$ python3 -q
>>> import numpy as np
>>> np.set_printoptions(precision=2, suppress=True, linewidth=100)
>>> data = np.load("mat.npy")
>>> data
array([[-0.19, -0.16, -0.09,  0.67,  0.51, -0.14,  0.26,  0.06,  0.04,  0.04,  0.66],
       [-0.16,  0.68, -0.03,  0.5 , -0.75,  0.07, -0.02, -0.03, -0.16,  0.46,  0.15],
       [-0.09, -0.03,  0.5 ,  0.36,  0.51,  0.07,  0.09, -0.37,  0.43, -0.71, -0.15],
       [ 0.67,  0.5 ,  0.36,  1.12,  0.11, -0.15,  0.71, -0.14, -0.62, -0.06, -0.03],
       [ 0.51, -0.75,  0.51,  0.11,  0.57,  0.12,  0.01,  0.27, -0.01, -0.16,  0.13],
       [-0.14,  0.07,  0.07, -0.15,  0.12,  0.63,  0.19,  0.25, -0.06, -0.41,  0.34],
       [ 0.26, -0.02,  0.09,  0.71,  0.01,  0.19, -0.3 ,  0.07,  0.21,  0.11, -0.03],
       [ 0.06, -0.03, -0.37, -0.14,  0.27,  0.25,  0.07,  0.23, -0.2 , -0.32, -0.18],
       [ 0.04, -0.16,  0.43, -0.62, -0.01, -0.06,  0.21, -0.2 ,  0.19,  0.01,  0.41],
       [ 0.04,  0.46, -0.71, -0.06, -0.16, -0.41,  0.11, -0.32,  0.01,  0.32, -0.02],
       [ 0.66,  0.15, -0.15, -0.03,  0.13,  0.34, -0.03, -0.18,  0.41, -0.02,  0.25]])
>>> ev, V = np.linalg.eigh(data)
>>> (ev > 1e-8).sum(), (ev < -1e-8).sum()
(np.int64(5), np.int64(3))
>>> np.round(np.linalg.svd(data, compute_uv=False), 2) + 0
array([2., 2., 1., 1., 1., 1., 1., 1., 0., 0., 0.])
>>> ev.round(2) + 0
array([-1., -1., -1.,  0.,  0.,  0.,  1.,  1.,  1.,  2.,  2.])
>>> print(V @ np.diag(ev) @ V.T)
[[-0.19 -0.16 -0.09  0.67  0.51 -0.14  0.26  0.06  0.04  0.04  0.66]
 [-0.16  0.68 -0.03  0.5  -0.75  0.07 -0.02 -0.03 -0.16  0.46  0.15]
 [-0.09 -0.03  0.5   0.36  0.51  0.07  0.09 -0.37  0.43 -0.71 -0.15]
 [ 0.67  0.5   0.36  1.12  0.11 -0.15  0.71 -0.14 -0.62 -0.06 -0.03]
 [ 0.51 -0.75  0.51  0.11  0.57  0.12  0.01  0.27 -0.01 -0.16  0.13]
 [-0.14  0.07  0.07 -0.15  0.12  0.63  0.19  0.25 -0.06 -0.41  0.34]
 [ 0.26 -0.02  0.09  0.71  0.01  0.19 -0.3   0.07  0.21  0.11 -0.03]
 [ 0.06 -0.03 -0.37 -0.14  0.27  0.25  0.07  0.23 -0.2  -0.32 -0.18]
 [ 0.04 -0.16  0.43 -0.62 -0.01 -0.06  0.21 -0.2   0.19  0.01  0.41]
 [ 0.04  0.46 -0.71 -0.06 -0.16 -0.41  0.11 -0.32  0.01  0.32 -0.02]
 [ 0.66  0.15 -0.15 -0.03  0.13  0.34 -0.03 -0.18  0.41 -0.02  0.25]]
>>> np.unique(ev.round(6) + 0, return_counts=True)[1]
array([3, 3, 3, 2])
>>> print(np.linalg.eigvalsh(data + -3 * np.eye(11)))
[-4. -4. -4. -3. -3. -3. -2. -2. -2. -1. -1.]
>>> np.round(V.T @ V, 2) + 0
array([[1., 0., 0., 0., 0., 0., 0., 0., 0., 0., 0.],
       [0., 1., 0., 0., 0., 0., 0., 0., 0., 0., 0.],
       [0., 0., 1., 0., 0., 0., 0., 0., 0., 0., 0.],
       [0., 0., 0., 1., 0., 0., 0., 0., 0., 0., 0.],
       [0., 0., 0., 0., 1., 0., 0., 0., 0., 0., 0.],
       [0., 0., 0., 0., 0., 1., 0., 0., 0., 0., 0.],
       [0., 0., 0., 0., 0., 0., 1., 0., 0., 0., 0.],
       [0., 0., 0., 0., 0., 0., 0., 1., 0., 0., 0.],
       [0., 0., 0., 0., 0., 0., 0., 0., 1., 0., 0.],
       [0., 0., 0., 0., 0., 0., 0., 0., 0., 1., 0.],
       [0., 0., 0., 0., 0., 0., 0., 0., 0., 0., 1.]])
>>> (data + data.T) / 2
array([[-0.19, -0.16, -0.09,  0.67,  0.51, -0.14,  0.26,  0.06,  0.04,  0.04,  0.66],
       [-0.16,  0.68, -0.03,  0.5 , -0.75,  0.07, -0.02, -0.03, -0.16,  0.46,  0.15],
       [-0.09, -0.03,  0.5 ,  0.36,  0.51,  0.07,  0.09, -0.37,  0.43, -0.71, -0.15],
       [ 0.67,  0.5 ,  0.36,  1.12,  0.11, -0.15,  0.71, -0.14, -0.62, -0.06, -0.03],
       [ 0.51, -0.75,  0.51,  0.11,  0.57,  0.12,  0.01,  0.27, -0.01, -0.16,  0.13],
       [-0.14,  0.07,  0.07, -0.15,  0.12,  0.63,  0.19,  0.25, -0.06, -0.41,  0.34],
       [ 0.26, -0.02,  0.09,  0.71,  0.01,  0.19, -0.3 ,  0.07,  0.21,  0.11, -0.03],
       [ 0.06, -0.03, -0.37, -0.14,  0.27,  0.25,  0.07,  0.23, -0.2 , -0.32, -0.18],
       [ 0.04, -0.16,  0.43, -0.62, -0.01, -0.06,  0.21, -0.2 ,  0.19,  0.01,  0.41],
       [ 0.04,  0.46, -0.71, -0.06, -0.16, -0.41,  0.11, -0.32,  0.01,  0.32, -0.02],
       [ 0.66,  0.15, -0.15, -0.03,  0.13,  0.34, -0.03, -0.18,  0.41, -0.02,  0.25]])
>>> assert data == data.T
Traceback (most recent call last):
  File "<python-input-13>", line 1, in <module>
    assert data == data.T
           ^^^^^^^^^^^^^^
ValueError: The truth value of an array with more than one element is ambiguous. Use a.any() or a.all()
>>> round(float(np.linalg.det(data)), 2)
-0.0
>>> np.allclose(data @ data.T, data.T @ data)
True
>>> np.round(np.sort(np.abs(np.linalg.eigvals(data))), 2) + 0
array([0., 0., 0., 1., 1., 1., 1., 1., 1., 2., 2.])
>>> round(np.abs(np.linalg.eigvals(data)).max(), 2)
np.float64(2.0)
>>> np.linalg.determinant(data)
Traceback (most recent call last):
  File "<python-input-18>", line 1, in <module>
    np.linalg.determinant(data)
    ^^^^^^^^^^^^^^^^^^^^^
AttributeError: module 'numpy.linalg' has no attribute 'determinant'
>>> np.allclose(data, data.T)
True
>>> W0 = -2 * np.eye(4) + np.ones((4, 4))
>>> W0
array([[-1.,  1.,  1.,  1.],
       [ 1., -1.,  1.,  1.],
       [ 1.,  1., -1.,  1.],
       [ 1.,  1.,  1., -1.]])
>>> Y = W0[0, 0] * W0[1:] - np.outer(W0[1:, 0], W0[0])
>>> Y
array([[ 0.,  0., -2., -2.],
       [ 0., -2.,  0., -2.],
       [ 0., -2., -2.,  0.]])
>>> np.flatnonzero(~Y.round(6).any(axis=1))
array([], dtype=int64)
>>> W0[:, 0] / W0[0, 0]
array([ 1., -1., -1., -1.])
>>> ev, V = np.linalg.eigh(W0)
>>> ev.sum(), np.trace(W0)
(np.float64(-4.0), np.float64(-4.0))
>>> np.abs(V[:, -1])
array([0.5, 0.5, 0.5, 0.5])
>>> np.round(V.T @ W0 @ V, 2) + 0
array([[-2.,  0.,  0.,  0.],
       [ 0., -2.,  0.,  0.],
       [ 0.,  0., -2.,  0.],
       [ 0.,  0.,  0.,  2.]])
>>> np.round(V.T @ V, 2) + 0
array([[1., 0., 0., 0.],
       [0., 1., 0., 0.],
       [0., 0., 1., 0.],
       [0., 0., 0., 1.]])
>>> np.unique(ev.round(6) + 0, return_counts=True)[1]
array([3, 1])
>>> (ev > 1e-8).sum(), (ev < -1e-8).sum()
(np.int64(1), np.int64(3))
>>> np.trace(W0)
np.float64(-4.0)
>>> np.allclose(W0, W0.T)
True
>>> np.allclose(W0 @ W0.T, W0.T @ W0)
True
>>> W0 @ W0
array([[4., 0., 0., 0.],
       [0., 4., 0., 0.],
       [0., 0., 4., 0.],
       [0., 0., 0., 4.]])
>>> round(np.linalg.det(W0), 2)
np.float64(-16.0)
>>> np.linalg.determinant(W0)
Traceback (most recent call last):
  File "<python-input-38>", line 1, in <module>
    np.linalg.determinant(W0)
    ^^^^^^^^^^^^^^^^^^^^^
AttributeError: module 'numpy.linalg' has no attribute 'determinant'
>>> rng = np.random.default_rng(489611)
>>> labels = rng.permutation(4)
>>> labels
array([3, 0, 1, 2])
>>> Y = W0[labels][:, labels]
>>> np.trace(Y)
np.float64(-4.0)
>>> Y
array([[-1.,  1.,  1.,  1.],
       [ 1., -1.,  1.,  1.],
       [ 1.,  1., -1.,  1.],
       [ 1.,  1.,  1., -1.]])
>>> np.diag(Y)
array([-1., -1., -1., -1.])
>>> ev, V = np.linalg.eigh(W0)
>>> x0 = np.array([2, -2, 0, 0])
>>> np.round(V * np.abs(ev) @ V.T, 2) + 0
array([[2., 0., 0., 0.],
       [0., 2., 0., 0.],
       [0., 0., 2., 0.],
       [0., 0., 0., 2.]])
>>> V * np.maximum(ev, 0) @ V.T
array([[0.5, 0.5, 0.5, 0.5],
       [0.5, 0.5, 0.5, 0.5],
       [0.5, 0.5, 0.5, 0.5],
       [0.5, 0.5, 0.5, 0.5]])
>>> np.abs(W0).sum(axis=1).max(), np.abs(ev).max()
(np.float64(4.0), np.float64(2.0))
>>> x0 @ W0 @ x0
np.float64(-16.0)
>>> np.linalg.eigvalsh(W0[1:, 1:])
array([-2., -2.,  1.])
>>> x0 @ W0 @ x0 / (x0 @ x0), ev[0], round(ev[-1], 2)
(np.float64(-2.0), np.float64(-2.0), np.float64(2.0))
>>> K = np.loadtxt("out11.csv", delimiter=",")
>>> K
array([[ 0.,  0.,  0.,  0.],
       [ 1.,  2.,  0.,  0.],
       [ 0.,  0.,  7., -9.],
       [ 0.,  0.,  3.,  2.]])
>>> P = np.triu(np.array([[2, 2, 8, 2], [5, 4, 9, 0], [9, 2, 2, 8], [7, 0, 0, 4]]), 1) + np.eye(4)
>>> Y = P @ K @ np.linalg.inv(P)
>>> Y
array([[   2.,    0.,   46., -440.],
       [   1.,    0.,   55., -523.],
       [   0.,    0.,   31., -241.],
       [   0.,    0.,    3.,  -22.]])
>>> round(np.linalg.det(Y), 2)
np.float64(0.0)
>>> F = np.load("arr.npy")
>>> print(F)
[[  2.05  -5.76  -1.91  18.95]
 [ 11.57  -1.65  -7.03 -14.62]
 [ 10.03  -6.46 -13.22  -9.1 ]
 [-14.46   2.75   8.95 -10.16]
 [ -7.91  -8.75   3.01  15.87]
 [  2.27   2.58  13.14  14.68]
 [  1.53  -6.43  18.72  -2.43]
 [  2.07  -9.8   -4.38  16.75]
 [  2.07  -2.84  16.89 -10.12]
 [  5.04  -3.99 -15.93  10.25]
 [ -0.82   6.45 -18.88  -1.21]
 [  2.53   5.67 -13.89  12.98]
 [-13.93  10.16   1.64   9.99]
 [-10.13 -10.63   7.84  11.09]
 [ -8.37   5.3   -4.13  16.88]
 [  8.58   4.24  -2.81 -17.34]
 [ -6.14  -3.31 -13.27 -13.24]
 [ -0.72 -12.46 -12.63  -9.2 ]
 [  6.04   8.92  -2.67  16.64]
 [ 11.59  -1.06 -15.95   3.17]
 [ -6.16  11.47  -7.58  13.15]
 [-13.06  11.16  -5.22   8.82]
 [ 16.7   -2.79  10.46  -2.02]
 [ -9.97  -5.54  16.4   -0.94]
 [  6.96 -12.07 -13.89  -3.61]
 [  1.64 -12.25 -14.63   5.76]
 [-14.72  -1.18  -4.63  12.67]
 [ 10.01 -16.33  -2.47   5.18]
 [-11.47   6.41 -10.39  10.93]
 [  9.16  -2.87   2.79  17.32]
 [ 17.68   3.18  -5.33   7.  ]
 [ -4.92  17.84   3.35   6.82]
 [ 18.35  -0.73   7.91   0.59]
 [-11.85 -15.46   2.23  -3.95]
 [ 17.29   1.65   9.05   4.04]
 [  1.51   3.52  18.13  -7.52]
 [ -2.96  11.     1.28 -16.39]
 [-11.25 -13.8    0.37   9.1 ]
 [  9.22  12.8   -1.41  12.21]
 [ 10.2    1.5    1.73  17.05]
 [  0.67  16.44   9.85  -5.68]
 [ -1.39 -14.03  -7.89 -11.79]]
>>> t3 = np.stack([F, -1 * F, F[::-1]])
>>> np.linalg.matrix_rank(t3)
array([4, 4, 4])
>>> t3.shape
(3, 42, 4)
>>> print(np.linalg.matrix_rank(t3.reshape(3, -1)))
2
